$ python -q
>>> import numpy as np
>>> np.set_printoptions(precision=1, suppress=True, linewidth=120, floatmode="fixed")
>>> data = np.load("dump.npy")
>>> data
array([[ -1,   1,   7,  -8,  -5],
       [ -3,  -2,   3,   5,   2],
       [-10,  -5,  16,   7,   1]])
>>> # rows and columns are dependent
>>> data @ np.linalg.pinv(data) @ data
array([[ -1.0,   1.0,   7.0,  -8.0,  -5.0],
       [ -3.0,  -2.0,   3.0,   5.0,   2.0],
       [-10.0,  -5.0,  16.0,   7.0,   1.0]])
>>> round(np.trace(np.linalg.pinv(data) @ data), 1)
np.float64(2.0)
>>> np.allclose(data[:-1].T @ np.linalg.lstsq(data[:-1].T, data[-1])[0], data[-1])
True
>>> W1 = np.array([[1, 1, 1, -1, 0],
...     [2, 0, -3, -1, -2],
...     [-1, 1, -2, -1, -1],
...     [0, 1, 0, 0, 2],
...     [0, 1, -2, 0, -3]])
>>> c = np.array([2, -1, -2, 2, 0])
>>> act = np.maximum(data @ W1 + c, 0)
>>> (act > 0).mean(axis=0)
array([0.0, 0.7, 0.0, 0.7, 0.7])
>>> np.linalg.matrix_rank(act)
np.int64(2)
>>> W2 = np.array([[-2, 1, -1], [2, -1, 2], [-1, -2, -2], [-1, -2, 1], [1, -1, 1]])
>>> (act @ W2).round(6).argmax(axis=1)
array([0, 2, 2])
>>> left, s, vt = np.linalg.svd(data)
>>> vecs = vt[:(s > 1e-8).sum()]
>>> rng = np.random.default_rng(23)
>>> x0 = data[0] + -3 * data[2] + rng.integers(2) * np.eye(5)[1]
>>> x0
array([ 29.0,  16.0, -41.0, -29.0,  -8.0])
>>> np.round(vecs.T @ vecs, 1) + 0
array([[ 0.2,  0.1, -0.4, -0.2,  0.0],
       [ 0.1,  0.1, -0.1, -0.2, -0.1],
       [-0.4, -0.1,  0.8, -0.1, -0.2],
       [-0.2, -0.2, -0.1,  0.7,  0.4],
       [ 0.0, -0.1, -0.2,  0.4,  0.2]])
>>> np.linalg.matrix_rank(np.vstack([data, x0]))
np.int64(2)
>>> np.diag(vecs.T @ vecs)
array([0.2, 0.1, 0.8, 0.7, 0.2])
>>> np.allclose(vecs.T @ vecs @ x0, x0)
True
>>> X = np.array([[-4, 8, 1, -2], [-4, 8, 1, -2], [1, -2, -3, 6], [1, -2, -3, 6]])
>>> # looks like rank 2
>>> round(float(np.linalg.norm(X[2] - X[1])), 1)
14.3
>>> round(np.linalg.norm(X, 1), 1), round(np.linalg.norm(X, np.inf), 1)
(np.float64(20.0), np.float64(15.0))
>>> round(float(np.linalg.norm(X, "nuc")), 1)
22.1
>>> x0 = np.array([3, -1, -2, -2])
>>> np.einsum("ij,j->i", X, x0)
array([-18, -18,  -1,  -1])
>>> np.sign((X @ x0).round(6))
array([-1, -1, -1, -1])
>>> np.linalg.norm(X @ x0) <= np.linalg.norm(X, 2) * np.linalg.norm(x0) + 1e-9
np.True_
>>> E = np.load("arr.npy")
>>> E
array([[-2,  0,  1, -1, -1, -1,  2, -2],
       [ 0, -2,  0,  1, -1, -1, -1,  2],
       [ 1,  0, -2,  0,  1, -1, -1, -1],
       [-1,  1,  0, -2,  0,  1, -1, -1],
       [-1, -1,  1,  0, -2,  0,  1, -1],
       [-1, -1, -1,  1,  0, -2,  0,  1],
       [ 2, -1, -1, -1,  1,  0, -2,  0],
       [-2,  2, -1, -1, -1,  1,  0, -2]])
>>> B = np.linalg.inv(E)
>>> (np.abs(B) > 1e-9).astype(int)
array([[1, 1, 1, 1, 1, 1, 1, 1],
       [1, 1, 1, 1, 1, 1, 1, 1],
       [1, 1, 1, 1, 1, 1, 1, 1],
       [1, 1, 1, 1, 1, 1, 1, 1],
       [1, 1, 1, 1, 1, 1, 1, 1],
       [1, 1, 1, 1, 1, 1, 1, 1],
       [1, 1, 1, 1, 1, 1, 1, 1],
       [1, 1, 1, 1, 1, 1, 1, 1]])
>>> np.linalg.det(E) * B
array([[-30.0, -32.0,   4.0,  36.0,  36.0,  36.0, -16.0, -22.0],
       [-32.0, -48.0, -16.0,  16.0,  48.0,  48.0,  16.0, -16.0],
       [  4.0, -16.0, -40.0, -40.0,  -8.0,  24.0,  48.0,  36.0],
       [ 36.0,  16.0, -40.0, -40.0, -40.0,  -8.0,  48.0,  36.0],
       [ 36.0,  48.0,  -8.0, -40.0, -40.0, -40.0,  16.0,  36.0],
       [ 36.0,  48.0,  24.0,  -8.0, -40.0, -40.0, -16.0,   4.0],
       [-16.0,  16.0,  48.0,  48.0,  16.0, -16.0, -48.0, -32.0],
       [-22.0, -16.0,  36.0,  36.0,  36.0,   4.0, -32.0, -30.0]])
>>> round(float(np.linalg.det(E) * np.linalg.det(B)), 1)
1.0
>>> np.round(np.linalg.inv(B), 1) + 0
array([[-2.0,  0.0,  1.0, -1.0, -1.0, -1.0,  2.0, -2.0],
       [ 0.0, -2.0,  0.0,  1.0, -1.0, -1.0, -1.0,  2.0],
       [ 1.0,  0.0, -2.0,  0.0,  1.0, -1.0, -1.0, -1.0],
       [-1.0,  1.0,  0.0, -2.0,  0.0,  1.0, -1.0, -1.0],
       [-1.0, -1.0,  1.0,  0.0, -2.0,  0.0,  1.0, -1.0],
       [-1.0, -1.0, -1.0,  1.0,  0.0, -2.0,  0.0,  1.0],
       [ 2.0, -1.0, -1.0, -1.0,  1.0,  0.0, -2.0,  0.0],
       [-2.0,  2.0, -1.0, -1.0, -1.0,  1.0,  0.0, -2.0]])
>>> A = np.load("m.npy")
>>> A
array([[ 4,  1],
       [-2, -2],
       [ 1, -1],
       [-4,  1],
       [-2, -4],
       [ 2, -3],
       [-4, -1],
       [ 6,  3]])
>>> x0 = np.array([2, 4])
>>> target = A @ x0
>>> target
array([ 12, -12,  -2,  -4, -20,  -8, -12,  24])
>>> np.linalg.lstsq(A, target)[0]
array([2.0, 4.0])
>>> target = target + 0.3 * rng.normal(size=8)
>>> target
array([ 12.1, -12.0,  -2.7,  -3.9, -20.6,  -7.7, -11.8,  24.2])
>>> c, *_ = np.linalg.lstsq(A, target)
>>> np.round(A.T @ (target - A @ c), 1) + 0
array([0.0, 0.0])
>>> c
array([2.0, 4.1])
>>> c.round()
array([2.0, 4.0])
>>> proj = A @ np.linalg.solve(A.T @ A, A.T)
>>> np.linalg.matrix_rank(np.eye(8) - proj)
np.int64(6)
>>> np.round((np.eye(8) - proj) @ A, 1) + 0
array([[0.0, 0.0],
       [0.0, 0.0],
       [0.0, 0.0],
       [0.0, 0.0],
       [0.0, 0.0],
       [0.0, 0.0],
       [0.0, 0.0],
       [0.0, 0.0]])
>>> np.round(np.linalg.eigvalsh(proj), 1) + 0
array([0.0, 0.0, 0.0, 0.0, 0.0, 0.0, 1.0, 1.0])
>>> proj @ A[:, 1]
array([ 1.0, -2.0, -1.0,  1.0, -4.0, -3.0, -1.0,  3.0])
>>> np.allclose(proj @ proj, proj)
True
>>> proj.round(1) + 0
array([[ 0.2, -0.1,  0.0, -0.2, -0.1,  0.1, -0.2,  0.2],
       [-0.1,  0.1,  0.0,  0.0,  0.2,  0.1,  0.1, -0.2],
       [ 0.0,  0.0,  0.1, -0.1,  0.1,  0.2,  0.0,  0.0],
       [-0.2,  0.0, -0.1,  0.3, -0.1, -0.3,  0.2, -0.2],
       [-0.1,  0.2,  0.1, -0.1,  0.4,  0.3,  0.1, -0.3],
       [ 0.1,  0.1,  0.2, -0.3,  0.3,  0.4, -0.1,  0.0],
       [-0.2,  0.1,  0.0,  0.2,  0.1, -0.1,  0.2, -0.2],
       [ 0.2, -0.2,  0.0, -0.2, -0.3,  0.0, -0.2,  0.4]])
>>> [round(float(x), 1) for x in np.linalg.svd(proj, compute_uv=False)[:3]]
[1.0, 1.0, 0.0]
>>> np.argsort(-np.linalg.norm(proj, axis=0).round(6), kind="stable")[:3]
array([7, 5, 4])
>>> np.linalg.matrix_rank(proj, rtol=0.1)
np.int64(2)
